% python3 -q
>>> import numpy as np
>>> from numpy import linalg as LA
>>> np.set_printoptions(suppress=True, linewidth=160)
>>> tidy = lambda a: np.round(a, 2) + 0
>>> X = np.diag(np.array([5, -5, -2, 1, -1])) + -3 * np.eye(5, k=1) + -3 * np.eye(5, k=-1)
>>> X
array([[ 5., -3.,  0.,  0.,  0.],
       [-3., -5., -3.,  0.,  0.],
       [ 0., -3., -2., -3.,  0.],
       [ 0.,  0., -3.,  1., -3.],
       [ 0.,  0.,  0., -3., -1.]])
>>> rng = np.random.default_rng(622)
>>> idx = rng.permutation(5)
>>> idx
array([2, 4, 0, 3, 1])
>>> other = X[idx][:, idx]
>>> tidy(LA.det(other)), tidy(LA.det(X[idx]))
(np.float64(-536.0), np.float64(-536.0))
>>> tidy(np.sort(np.abs(LA.eigvals(other))))
array([0.72, 3.78, 4.26, 5.96, 7.71])
>>> np.diag(other)
array([-2., -1.,  5.,  1., -5.])
>>> vals, evecs = LA.eigh(X)
>>> vec = np.array([2, -2, 6, 6, -9])
>>> np.abs(X).sum(axis=1).max(), tidy(np.abs(vals).max())
(np.float64(11.0), np.float64(7.71))
>>> tidy(LA.eigvalsh(X[1:, 1:]))
array([-7.27, -3.59, -0.48,  4.35])
>>> tidy(vec @ X @ vec / (vec @ vec)), tidy(vals[0]), tidy(vals[-1])
(np.float64(0.54), np.float64(-7.71), np.float64(5.96))
>>> vec @ X @ vec
np.float64(87.0)
>>> (np.sign(evecs[:, -1].round(6)) == np.sign(evecs[0, -1].round(6))).astype(int)
array([1, 0, 1, 0, 1])
>>> other = np.array([[0, -1, 1], [2, 3, 3]])
>>> C = np.kron(other, X)
>>> C.shape
(10, 15)
>>> tidy(LA.norm(C, 2)), tidy(LA.norm(other, 2) * LA.norm(X, 2))
(np.float64(36.17), np.float64(36.17))
>>> tidy(LA.eigvalsh(X).min())
np.float64(-7.71)
>>> blk = np.stack([X, 3 * X, X[::-1]])
>>> np.einsum("bij,cij->bc", blk, blk)
array([[ 128.,  384.,   40.],
       [ 384., 1152.,  120.],
       [  40.,  120.,  128.]])
>>> LA.matrix_rank(blk)
array([5, 5, 5])
>>> tidy(LA.det(blk))
array([   -536., -130248.,    -536.])
>>> LA.matrix_rank(blk.reshape(3, -1))
np.int64(2)
>>> (blk @ X.T).shape
(3, 5, 5)
>>> blk.sum(axis=0)
array([[ 20., -12.,   0.,  -3.,  -1.],
       [-12., -20., -15.,   1.,  -3.],
       [  0., -15., -10., -15.,   0.],
       [ -3.,  -5., -15.,   4., -12.],
       [  5.,  -3.,   0., -12.,  -4.]])
>>> mat = np.array([[-4, 5, 4],
...     [-5, -3, -3],
...     [-2, 2, -4],
...     [3, -1, 1],
...     [4, -4, -3],
...     [1, -4, -2]]) * (rng.random((6, 3)) < 0.3)
>>> mat
array([[-4,  0,  0],
       [-5,  0, -3],
       [-2,  2,  0],
       [ 3,  0,  0],
       [ 0,  0,  0],
       [ 0,  0,  0]])
>>> vec = np.array([2, -5, -4])
>>> target = mat @ vec
>>> try:
...     LA.solve(mat, target)
... except LA.LinAlgError as e:
...     print("failed:", e)
... 
failed: Last 2 dimensions of the array must be square
>>> tidy(LA.pinv(mat) @ mat)
array([[1., 0., 0.],
       [0., 1., 0.],
       [0., 0., 1.]])
>>> tidy(LA.lstsq(mat, target)[0])
array([ 2., -5., -4.])
>>> target = target + 0.1 * rng.normal(size=6)
>>> tidy(target)
array([ -8.01,   1.95, -13.89,   5.92,  -0.02,  -0.15])
>>> b, *_ = LA.lstsq(mat, target)
>>> tidy(LA.norm(target - mat @ b))
np.float64(0.17)
>>> tidy(mat.T @ (target - mat @ b))
array([0., 0., 0.])
>>> vec = np.array([0, 5, 9])
>>> target = mat @ vec
>>> b, lr = np.zeros(3), 1 / LA.norm(mat, 2) ** 2
>>> for i in range(40):
...     b -= lr * mat.T @ (mat @ b - target)
...     if i % 10 == 0: print(i, round(LA.norm(mat @ b - target), 2))
... 
0 21.02
10 8.19
20 3.21
30 1.27
>>> tidy(b)
array([0.07, 4.97, 8.75])
>>> J = np.diag(np.array([3, -2, -1, -2, -2, 2])) + -2 * np.eye(6, k=1) + -2 * np.eye(6, k=-1)
>>> J
array([[ 3., -2.,  0.,  0.,  0.,  0.],
       [-2., -2., -2.,  0.,  0.,  0.],
       [ 0., -2., -1., -2.,  0.,  0.],
       [ 0.,  0., -2., -2., -2.,  0.],
       [ 0.,  0.,  0., -2., -2., -2.],
       [ 0.,  0.,  0.,  0., -2.,  2.]])
>>> def softmax(z):
...     e = np.exp(z - z.max(axis=-1, keepdims=True))
...     return e / e.sum(axis=-1, keepdims=True)
... 
>>> tidy(softmax(J[4]))
array([0.29, 0.29, 0.29, 0.04, 0.04, 0.04])
>>> tidy(softmax(J).sum(axis=1))
array([1., 1., 1., 1., 1., 1.])
>>> tidy(softmax(10 * J[4]))
array([0.33, 0.33, 0.33, 0.  , 0.  , 0.  ])
>>> S = J @ J.T / np.sqrt(6)
>>> softmax(S).round(6).argmax(axis=1)
array([0, 1, 2, 3, 4, 5])
>>> tidy(softmax(S))
array([[0.96, 0.  , 0.02, 0.  , 0.  , 0.  ],
       [0.  , 0.88, 0.08, 0.03, 0.01, 0.01],
       [0.07, 0.16, 0.53, 0.16, 0.07, 0.01],
       [0.01, 0.03, 0.06, 0.73, 0.14, 0.03],
       [0.01, 0.01, 0.03, 0.16, 0.8 , 0.01],
       [0.03, 0.03, 0.03, 0.14, 0.03, 0.74]])
>>> other = np.array([[6, 7, 8],
...     [8, -6, 2],
...     [1, -5, 7],
...     [-6, 6, 1],
...     [-9, 3, 4],
...     [7, -3, -3]])
>>> np.einsum("ik,kj->ij", J, other)
array([[  2.,  33.,  20.],
       [-30.,   8., -34.],
       [ -5.,   5., -13.],
       [ 28.,  -8., -24.],
       [ 16., -12.,  -4.],
       [ 32., -12., -14.]])
>>> LA.matrix_rank(J @ other)
np.int64(3)
>>> LA.matrix_rank(np.vstack([J, other.T]))
np.int64(6)
>>> other.T @ J.T
array([[  2., -30.,  -5.,  28.,  16.,  32.],
       [ 33.,   8.,   5.,  -8., -12., -12.],
       [ 20., -34., -13., -24.,  -4., -14.]])
>>> np.einsum("ik,kj->ji", J, other)
array([[  2., -30.,  -5.,  28.,  16.,  32.],
       [ 33.,   8.,   5.,  -8., -12., -12.],
       [ 20., -34., -13., -24.,  -4., -14.]])
>>> m1 = np.array([[1, 1, 2], [-1, -1, 2], [-1, 2, 2]])
>>> tidy(LA.norm(m1))
np.float64(4.58)
>>> np.abs(m1).max()
np.int64(2)
>>> LA.rank(m1)
Traceback (most recent call last):
  File "<python-input-67>", line 1, in <module>
    LA.rank(m1)
    ^^^^^^^
AttributeError: module 'numpy.linalg' has no attribute 'rank'
>>> np.unravel_index(np.abs(m1).argmax(), m1.shape)
(np.int64(0), np.int64(2))
>>> m1.sum(axis=0)
array([-1,  2,  6])
>>> A = np.load("m.npy")
>>> A
array([[ 1.  ,  0.96, -0.96, -0.96],
       [ 0.99,  0.93, -0.91, -0.79],
       [-0.64, -0.87,  0.78, -0.49],
       [-0.29,  0.89, -0.72,  0.95],
       [-0.65, -0.46,  0.45,  0.35],
       [ 0.92, -0.58,  0.16, -0.99],
       [ 0.99,  0.99, -0.98,  0.  ],
       [ 0.03, -0.14,  0.09, -0.18],
       [-0.97, -0.98,  0.95,  0.  ],
       [-0.85, -0.32,  0.42,  0.79]])
>>> Xc = A - A.mean(axis=0)
>>> left, sigma, vt = LA.svd(Xc, full_matrices=False)
>>> tidy((sigma ** 2).sum() ** 2 / (sigma ** 4).sum())
np.float64(1.69)
>>> tidy(sigma ** 2 / (sigma ** 2).sum())
array([0.73, 0.26, 0.02, 0.  ])
>>> tidy(np.abs(vt[-1]))
array([0.21, 0.58, 0.79, 0.04])
>>> tidy(vt[0] * np.sign(vt[0, np.abs(vt[0]).argmax()]))
array([ 0.59,  0.55, -0.55, -0.22])
>>> np.abs(vt[0]).argmax()
np.int64(0)
>>> arr = np.array([[1, 3, 2], [0, 1, 0], [2, 1, 2], [3, 0, 1]])
>>> vec = np.array([-2, -4, -4])
>>> target = arr @ vec
>>> b, lr = np.zeros(3), 1 / LA.norm(arr, 2) ** 2
>>> for i in range(50):
...     b -= lr * arr.T @ (arr @ b - target)
...     if i % 10 == 0: print(i, round(LA.norm(arr @ b - target), 2))
... 
0 3.83
10 0.44
20 0.35
30 0.29
40 0.24
>>> tidy(b)
array([-2.11, -4.13, -3.76])
>>> tidy(LA.cond(arr))
np.float64(7.32)
>>> F = np.load("sample6.npy")
>>> F
array([[ 26, -19,  10,   6,  -2,   2],
       [-19,  42, -33,   7,  18,   3],
       [ 10, -33,  46,   2,  -4,  -5],
       [  6,   7,   2,  29,   5,  -6],
       [ -2,  18,  -4,   5,  29,   1],
       [  2,   3,  -5,  -6,   1,  15]])
>>> left, sigma, vt = LA.svd(F)
>>> tidy(sigma)
array([88.71, 38.22, 25.8 , 22.8 , 10.6 ,  0.87])
>>> other = left[:, :5] @ np.diag(sigma[:5]) @ vt[:5]
>>> tidy(LA.norm(F - other) / LA.norm(F))
np.float64(0.01)
>>> vec = np.array([-3, 0, -1, 3, 1, 1])
>>> target = F @ vec
>>> b, lr = np.zeros(6), 1 / LA.norm(F, 2) ** 2
>>> for i in range(15):
...     b -= lr * F.T @ (F @ b - target)
...     if i % 5 == 0: print(i, round(LA.norm(F @ b - target), 2))
... 
0 61.35
5 34.92
10 25.14
>>> tidy(LA.cond(F))
np.float64(102.24)
>>> vec = np.array([1, -5, 9])
>>> a = np.maximum(mat @ vec, 0)
>>> np.maximum(mat @ vec, 0) - np.maximum(-mat @ vec, 0)
array([ -4, -32, -12,   3,   0,   0])
>>> np.flatnonzero(a > 1e-9)
array([3])
>>> np.maximum(mat @ (3 * vec), 0)
array([0, 0, 0, 9, 0, 0])
